$ python3 -q
>>> import numpy as np
>>> from numpy import linalg as LA
>>> np.set_printoptions(precision=1, suppress=True, linewidth=160, sign=" ")
>>> rnd = lambda a: np.round(a, 1) + 0
>>> data = np.load("layer2.npy")
>>> print(data)
[[  4  -2  -4]
 [  2  -1  -2]
 [-18   9  18]
 [-12   6  12]
 [  0   0   0]
 [ 16  -8 -16]
 [-12   6  12]
 [ -6   3   6]]
>>> left, sig, vt = LA.svd(data)
>>> evecs = vt[:(sig > 1e-8).sum()]
>>> rng = np.random.default_rng(25)
>>> x = data[5] + -1 * data[7] + rng.integers(2) * np.eye(3)[0]
>>> print(x)
[ 23. -11. -22.]
>>> print(rnd(evecs.T @ evecs))
[[ 0.4 -0.2 -0.4]
 [-0.2  0.1  0.2]
 [-0.4  0.2  0.4]]
>>> print(rnd(np.diag(evecs.T @ evecs)))
[ 0.4  0.1  0.4]
>>> F = np.load("dump.npy")
>>> print(F)
[[-3 -2 -1  0  1]
 [ 2  3  4  5  6]
 [ 7  8  9 10 11]
 [12 13 14 15 16]
 [17 18 19 20 21]]
>>> left, sig, vt = LA.svd(F)
>>> print(rnd(sig))
[ 57.5   4.3   0.    0.    0. ]
>>> B = left[:, :2] @ np.diag(sig[:2]) @ vt[:2]
>>> print(rnd(LA.norm(F - B) / LA.norm(F)))
0.0
>>> print(rnd(LA.norm(F - B, 2)), rnd(sig[2]))
0.0 0.0
>>> print(LA.matrix_rank(B))
2
>>> print(rnd(np.abs(F - B).max()))
0.0
>>> print(rnd(LA.eigvals(F)))
[50. -5.  0.  0.  0.]
>>> print(rnd(LA.eigvals(F).sum().real))
45.0
>>> B = F / LA.norm(F, axis=1, keepdims=True)
>>> cov = B @ B.T
>>> print(rnd(LA.norm(B, axis=1)))
[ 1.  1.  1.  1.  1.]
>>> print((np.abs(cov) > 0.9).astype(int))
[[ 1  0  0  0  0]
 [ 0  1  1  1  1]
 [ 0  1  1  1  1]
 [ 0  1  1  1  1]
 [ 0  1  1  1  1]]
>>> labels = rng.permutation(5)
>>> print(labels)
[ 2  1  3  4  0]
>>> B = F[labels][:, labels]
>>> print(np.diag(B))
[ 9  3 15 21 -3]
>>> print(rnd(LA.det(B)), rnd(LA.det(F[labels])))
0.0 0.0
>>> print(B)
[[ 9  8 10 11  7]
 [ 4  3  5  6  2]
 [14 13 15 16 12]
 [19 18 20 21 17]
 [-1 -2  0  1 -3]]
>>> print(np.allclose(B, F))
False
>>> print(rnd(np.sort(np.abs(LA.eigvals(B)))))
[  0.   0.   0.   5.  50.]
>>> cov = B.T @ B
>>> print(cov)
[[ 655  610  700  745  565]
 [ 610  570  650  690  530]
 [ 700  650  750  800  600]
 [ 745  690  800  855  635]
 [ 565  530  600  635  495]]
>>> print(np.trace(cov), (B ** 2).sum())
3325 3325
>>> print(np.allclose(cov, cov.T))
True
>>> print(rnd(LA.svd(B, compute_uv=False) ** 2))
[ 3306.1    18.9     0.      0.      0. ]
>>> A = np.load("mat.npy")
>>> print(A)
[[ 0  3 -1  3 -2 -3  3  3]
 [ 0  0  0  2 -1  1  3 -1]
 [ 0  0  0  1  1 -1 -2 -2]
 [ 0  0  0  0 -3 -1 -2 -2]
 [ 0  0  0  0  0  2 -3 -3]
 [ 0  0  0  0  0  0  3  2]
 [ 0  0  0  0  0  0  0 -3]
 [ 0  0  0  0  0  0  0  0]]
>>> print(A.ravel(order="F"))
[ 0  0  0  0  0  0  0  0  3  0  0  0  0  0  0  0 -1  0  0  0  0  0  0  0  3  2  1  0  0  0  0  0 -2 -1  1 -3  0  0  0  0 -3  1 -1 -1  2  0  0  0  3  3 -2 -2 -3
  3  0  0  3 -1 -2 -2 -3  2 -3  0]
>>> print(A.reshape(2, -1))
[[ 0  3 -1  3 -2 -3  3  3  0  0  0  2 -1  1  3 -1  0  0  0  1  1 -1 -2 -2  0  0  0  0 -3 -1 -2 -2]
 [ 0  0  0  0  0  2 -3 -3  0  0  0  0  0  0  3  2  0  0  0  0  0  0  0 -3  0  0  0  0  0  0  0  0]]
>>> t3 = A.reshape(8, 2, -1)
>>> print(np.einsum("ihd,jhd->hij", t3, t3).shape)
(2, 8, 8)
>>> print(np.einsum("ihd,ihd->ih", t3, t3))
[[ 19  31]
 [  4  12]
 [  1  10]
 [  0  18]
 [  0  22]
 [  0  13]
 [  0   9]
 [  0   0]]
>>> print(t3[:, 0])
[[ 0  3 -1  3]
 [ 0  0  0  2]
 [ 0  0  0  1]
 [ 0  0  0  0]
 [ 0  0  0  0]
 [ 0  0  0  0]
 [ 0  0  0  0]
 [ 0  0  0  0]]
